% ipython --no-banner

In [1]: import numpy as np

In [2]: np.set_printoptions(precision=1, suppress=True, linewidth=200, legacy="1.25")

In [3]: rd = lambda a: np.round(a, 1) + 0

In [4]: A = np.load("sample9.npy")

In [5]: A
Out[5]: 
array([[159.2, 160.9,  79.8, 139.4, 179.3,  60. , 160.8,  -0.6, 121.3,  21. ,  39. ],
       [159.4, 161.6,  80.4, 140.7, 180.5,  58.8, 161.2,  -2.4, 119.4,  21.2,  39.7],
       [160.2, 158.9,  79.7, 139.1, 178.9,  60. , 158.3,   0.3, 121.3,  19.8,  39.8],
       [159.7, 159. ,  80.4, 139.4, 179.8,  60.9, 159.9,  -0.4, 119.6,  21.6,  39.5],
       [161.6, 159.8,  80.7, 140.7, 179.7,  59.9, 160.1,  -1.7, 118.9,  21.8,  40.7],
       [159.7, 161.8,  80.7, 140.3, 180.4,  62.8, 158.3,   0.5, 120.4,  19.3,  39.2],
       [160.6, 159.2,  79.4, 138.6, 179.7,  60.4, 160. ,   2.1, 119.8,  20.7,  40.3],
       [158. , 159.3,  79.8, 139.4, 178.9,  59.7, 158.9,   0.3, 119.7,  21.1,  38.9],
       [160. , 160.1,  80.8, 139.3, 178.8,  57.7, 161.5,   0.5, 119.8,  19.2,  41.6],
       [160.7, 161. ,  80.4, 141. , 178.8,  62.5, 158.9,  -1. , 118.8,  20.9,  38.8],
       [161.7, 159.5,  81. , 140.9, 178.7,  58.1, 158.2,   0.6, 121.2,  20.2,  39.5],
       [160.3, 160.5,  80.5, 140.1, 178.8,  58.7, 160. ,  -1.2, 119.4,  17.5,  39.1],
       [159.7, 160. ,  80.1, 140.9, 179.5,  59.1, 161.9,  -0.6, 121. ,  21.1,  38.9],
       [161. , 160.4,  79.3, 140.7, 180.4,  61.3, 160.1,  -1.6, 118.9,  20.8,  39.5],
       [160.7, 158.9,  80.1, 140.1, 180.4,  58.5, 158.2,  -0.8, 120.1,  18.1,  39.6],
       [158.9, 160.9,  78.8, 140.5, 179.8,  61.7, 158.6,   0.5, 119.6,  20.2,  40. ],
       [159.1, 159.1,  80.4, 140.3, 180. ,  61.1, 160.2,  -0.1, 118.6,  20.3,  40.7],
       [160.4, 159.5,  81.8, 140.1, 179.3,  60.8, 159.1,   0.8, 120.6,  19.4,  37.8],
       [158.8, 158.6,  77.8, 139.4, 180.2,  59.7, 160.1,   1. , 120.4,  19. ,  38.8],
       [159.6, 161.5,  80.9, 141.6, 180.5,  60.9, 160.4,  -0.4, 118.4,  21.9,  41.5],
       [159. , 159.1,  80.3, 138.2, 180.3,  60.1, 158.7,  -1.1, 119. ,  20.6,  41. ],
       [158.4, 160.3,  79.1, 140.7, 178.7,  58.8, 160. ,  -0.5, 119.6,  20.9,  40.2],
       [160.1, 158.6,  80.7, 138.5, 177.9,  60.6, 160.3,  -0.3, 118.6,  21.4,  39.6]])

In [6]: Ac = A - A.mean(axis=1)
ValueError: operands could not be broadcast together with shapes (23,11) (23,) 


In [7]: Ac = A - A.mean(axis=0)

In [8]: Uu, sigma, Vh = np.linalg.svd(Ac, full_matrices=False)

In [9]: np.abs(Vh[0]).argmax()
Out[9]: 9

In [10]: np.searchsorted(np.cumsum(sigma ** 2) / (sigma ** 2).sum(), 0.9) + 1
Out[10]: 8

In [11]: D = np.linalg.norm(A[:, None] - A[None], axis=-1)

In [12]: np.linalg.matrix_rank(D ** 2)
Out[12]: 13

In [13]: rd(D[:5, :5])
Out[13]: 
array([[0. , 3.6, 3.8, 3.1, 4.5],
       [3.6, 0. , 6. , 4.4, 3.7],
       [3.8, 6. , 0. , 3.4, 5. ],
       [3.1, 4.4, 3.4, 0. , 3.3],
       [4.5, 3.7, 5. , 3.3, 0. ]])

In [14]: D[14].round(6).argsort(kind="stable")[:4]
Out[14]: array([14, 11,  2, 10])

In [15]: rd(np.linalg.norm(A - A.mean(axis=0), axis=1))
Out[15]: array([2.5, 3.7, 2.8, 1.9, 3.1, 4.1, 3.1, 2.7, 4. , 3.5, 3.9, 3.6, 3.1, 2.8, 3.6, 2.9, 2.3, 3.3, 3.8, 3.9, 3. , 2.6, 3.2])
